$ python3 -q
>>> import numpy as np
>>> np.set_printoptions(suppress=True, linewidth=100)
>>> m1 = np.loadtxt("arr.csv", delimiter=",")
>>> print(m1)
[[-3.  0. -2.  2.  2. -1.]
 [-1. -3.  0. -2.  2.  2.]
 [ 2. -1. -3.  0. -2.  2.]
 [ 2.  2. -1. -3.  0. -2.]
 [-2.  2.  2. -1. -3.  0.]
 [ 0. -2.  2.  2. -1. -3.]]
>>> rng = np.random.default_rng(92162)
>>> z = rng.permutation(6)
>>> print(z)
[5 2 1 4 3 0]
>>> out = m1[z][:, z]
>>> print(out)
[[-3.  2. -2. -1.  2.  0.]
 [ 2. -3. -1. -2.  0.  2.]
 [ 2.  0. -3.  2. -2. -1.]
 [ 0.  2.  2. -3. -1. -2.]
 [-2. -1.  2.  0. -3.  2.]
 [-1. -2.  0.  2.  2. -3.]]
>>> print(round(float(np.linalg.det(out)), 2), np.round(np.linalg.det(m1[z]), 2))
5624.0 -5624.0
>>> print(np.diag(out))
[-3. -3. -3. -3. -3. -3.]
>>> print(round(np.linalg.det(out), 2))
5624.0
>>> print(np.allclose(out, out.T))
False
>>> print(np.allclose(out @ out.T, out.T @ out))
True
>>> print(np.round(np.sort(np.abs(np.linalg.eigvals(m1))), 2))
[2.   4.   4.36 4.36 6.08 6.08]
>>> print(m1 @ m1)
[[  5.  12.  12. -16.  -7.  -2.]
 [ -2.   5.  12.  12. -16.  -7.]
 [ -7.  -2.   5.  12.  12. -16.]
 [-16.  -7.  -2.   5.  12.  12.]
 [ 12. -16.  -7.  -2.   5.  12.]
 [ 12.  12. -16.  -7.  -2.   5.]]
>>> print((m1 - m1.T) / 2)
[[ 0.   0.5 -2.   0.   2.  -0.5]
 [-0.5  0.   0.5 -2.   0.   2. ]
 [ 2.  -0.5  0.   0.5 -2.   0. ]
 [ 0.   2.  -0.5  0.   0.5 -2. ]
 [-2.   0.   2.  -0.5  0.   0.5]
 [ 0.5 -2.   0.   2.  -0.5  0. ]]
>>> O, _ = np.linalg.qr(np.array([[0.9, 0.9, -0.6, 1.0],
...     [-0.1, -1.3, 0.0, 0.5],
...     [-0.7, -1.0, -0.3, 0.4],
...     [1.5, -0.2, 0.9, 0.1],
...     [0.2, -0.4, 0.1, 1.3]]))
>>> arr = O @ O.T
>>> print(arr.round(2) + 0)
[[ 1.    0.03 -0.04 -0.02  0.  ]
 [ 0.03  0.67  0.43  0.17 -0.04]
 [-0.04  0.43  0.42 -0.22  0.06]
 [-0.02  0.17 -0.22  0.91  0.02]
 [ 0.   -0.04  0.06  0.02  0.99]]
>>> gram = arr.T @ arr
>>> print(np.allclose(gram, gram.T))
True
>>> U, sigma, Vt = np.linalg.svd(arr)
>>> V = Vt[:(sigma > 1e-8).sum()]
>>> x0 = arr[4] + -3 * arr[2] + rng.integers(2) * np.eye(5)[4]
>>> print(x0.round(2))
[ 0.12 -1.35 -1.21  0.7   0.82]
>>> print(np.allclose(V.T @ V @ x0, x0))
True
>>> rk = np.linalg.matrix_rank(arr)
>>> print(rk)
4
>>> N = np.linalg.svd(arr)[2][rk:].T
>>> print(np.allclose(arr @ N, 0))
True
>>> print([int(np.linalg.matrix_rank(np.delete(arr, i, axis=0))) for i in range(5)])
[4, 4, 4, 4, 4]
>>> print(np.round(N @ N.T, 2) + 0)
[[ 0.   -0.03  0.04  0.02  0.  ]
 [-0.03  0.33 -0.43 -0.17  0.04]
 [ 0.04 -0.43  0.58  0.22 -0.06]
 [ 0.02 -0.17  0.22  0.09 -0.02]
 [ 0.    0.04 -0.06 -0.02  0.01]]
>>> print(N.shape)
(5, 1)
>>> print([int(np.linalg.matrix_rank(arr[:i])) for i in range(1, len(arr) + 1)])
[1, 2, 3, 4, 4]
